$ python3 -q
>>> import numpy as np
>>> np.set_printoptions(precision=2, suppress=True, linewidth=160)
>>> rnd = lambda a: np.round(a, 2) + 0
>>> m1 = np.loadtxt("x.csv", delimiter=",")
>>> m1
array([[ -2.,   3.,  -2.,  -2.,   0.,   2.,   0.,  -1.],
       [ -5.,   6.,   0.,   0.,   2.,   2.,  -3.,   2.],
       [ -5.,   5.,  -3.,  -1.,   5.,   5.,  -3.,   0.],
       [ -4.,   8.,  -4.,   1.,   2.,   7.,   0.,   1.],
       [ -2.,   7.,  -6.,   3.,   4.,   5.,  -3.,   1.],
       [ -3.,   5.,  -5.,   3.,   5.,   2.,  -3.,   0.],
       [ -3.,   6.,  -2.,   4.,   3.,   0.,  -3.,   2.],
       [ -5.,   9.,  -5.,   7.,   5.,   2.,  -5.,  -1.],
       [ -6.,  10.,  -4.,   5.,   8.,   1.,  -7.,  -1.],
       [ -6.,   7.,  -7.,   7.,   5.,   1., -10.,  -3.],
       [ -7.,   4., -10.,   9.,   3.,   0.,  -8.,   0.],
       [-10.,   3., -11.,  11.,   6.,   3.,  -9.,  -2.],
       [ -7.,   0., -12.,  12.,   3.,   6., -12.,  -3.],
       [ -5.,   3., -12.,  15.,   5.,   7., -14.,   0.],
       [ -3.,   6., -14.,  12.,   5.,   8., -15.,   1.],
       [ -2.,   5., -17.,  13.,   5.,  10., -12.,   1.],
       [  0.,   4., -18.,  12.,   2.,  10., -12.,  -1.],
       [ -3.,   3., -21.,  11.,   3.,  12., -13.,   1.],
       [  0.,   4., -22.,  10.,   2.,  13., -12.,   2.],
       [ -3.,   2., -19.,  11.,   3.,  16., -11.,   5.],
       [ -5.,   2., -16.,  13.,   3.,  15., -12.,   4.],
       [ -8.,   5., -19.,  12.,   5.,  16., -11.,   7.],
       [ -8.,   7., -20.,  12.,   7.,  14., -13.,  10.],
       [-11.,  10., -21.,  11.,   9.,  14., -16.,  13.],
       [-12.,  11., -19.,   9.,  12.,  11., -15.,  14.],
       [-13.,   8., -19.,   8.,  14.,  10., -13.,  12.],
       [-12.,   5., -17.,   7.,  12.,  12., -13.,  11.],
       [-15.,   4., -19.,   9.,  14.,  10., -16.,  13.],
       [-15.,   1., -22.,   6.,  13.,   9., -14.,  12.],
       [-17.,   1., -25.,   7.,  10.,  12., -12.,  15.],
       [-20.,   4., -22.,   6.,   7.,  12., -12.,  13.],
       [-19.,   4., -22.,   5.,   6.,   9., -11.,  10.],
       [-16.,   5., -25.,   7.,   8.,   7.,  -9.,   9.],
       [-13.,   6., -26.,   5.,   5.,   6., -10.,   7.],
       [-14.,   9., -23.,   4.,   6.,   4.,  -7.,   4.],
       [-16.,  10., -25.,   3.,   4.,   6.,  -8.,   7.],
       [-18.,  10., -23.,   6.,   1.,   6.,  -8.,   4.]])
>>> other = m1 / np.sqrt((m1 ** 2).mean(axis=1, keepdims=True))
>>> rnd(other[15])
array([-0.21,  0.51, -1.75,  1.34,  0.51,  1.03, -1.23,  0.1 ])
>>> np.linalg.matrix_rank(other) == np.linalg.matrix_rank(m1)
np.True_
>>> np.linalg.matrix_rank(m1 - m1.mean(axis=1, keepdims=True))
np.int64(7)
>>> vec = np.array([-1, 2, 3, -2, 2, -3, -1, 1])
>>> a = np.maximum(m1 @ vec, 0)
>>> np.flatnonzero(a > 1e-9)
array([1, 2, 6, 7, 8])
>>> rnd(np.tanh(m1 @ vec))
array([-0.76,  1.  ,  1.  , -1.  , -1.  , -0.76,  1.  ,  0.96,  1.  , -0.76, -1.  , -1.  , -1.  , -1.  , -1.  , -1.  , -1.  , -1.  , -1.  , -1.  , -1.  ,
       -1.  , -1.  , -1.  , -1.  , -1.  , -1.  , -1.  , -1.  , -1.  , -1.  , -1.  , -1.  , -1.  , -1.  , -1.  , -1.  ])
>>> A = np.loadtxt("case15.csv", delimiter=",")
>>> A
array([[ 0.,  2., -1.,  0.,  0.,  1., -2.,  1.,  1.],
       [ 0.,  0.,  0.,  0., -2.,  0.,  0.,  2.,  2.],
       [ 0.,  0.,  0., -2., -2., -2., -2.,  0., -1.],
       [ 0.,  0.,  0.,  0., -1.,  0., -1., -1.,  0.],
       [ 0.,  0.,  0.,  0.,  0.,  2.,  2.,  2., -2.],
       [ 0.,  0.,  0.,  0.,  0.,  0.,  0.,  2.,  0.],
       [ 0.,  0.,  0.,  0.,  0.,  0.,  0.,  1., -1.],
       [ 0.,  0.,  0.,  0.,  0.,  0.,  0.,  0.,  0.],
       [ 0.,  0.,  0.,  0.,  0.,  0.,  0.,  0.,  0.]])
>>> # looks like rank 7
>>> (A - A.T) / 2
array([[ 0. ,  1. , -0.5,  0. ,  0. ,  0.5, -1. ,  0.5,  0.5],
       [-1. ,  0. ,  0. ,  0. , -1. ,  0. ,  0. ,  1. ,  1. ],
       [ 0.5,  0. ,  0. , -1. , -1. , -1. , -1. ,  0. , -0.5],
       [ 0. ,  0. ,  1. ,  0. , -0.5,  0. , -0.5, -0.5,  0. ],
       [ 0. ,  1. ,  1. ,  0.5,  0. ,  1. ,  1. ,  1. , -1. ],
       [-0.5,  0. ,  1. ,  0. , -1. ,  0. ,  0. ,  1. ,  0. ],
       [ 1. ,  0. ,  1. ,  0.5, -1. ,  0. ,  0. ,  0.5, -0.5],
       [-0.5, -1. ,  0. ,  0.5, -1. , -1. , -0.5,  0. ,  0. ],
       [-0.5, -1. ,  0.5,  0. ,  1. ,  0. ,  0.5,  0. ,  0. ]])
>>> np.trace(A)
np.float64(0.0)
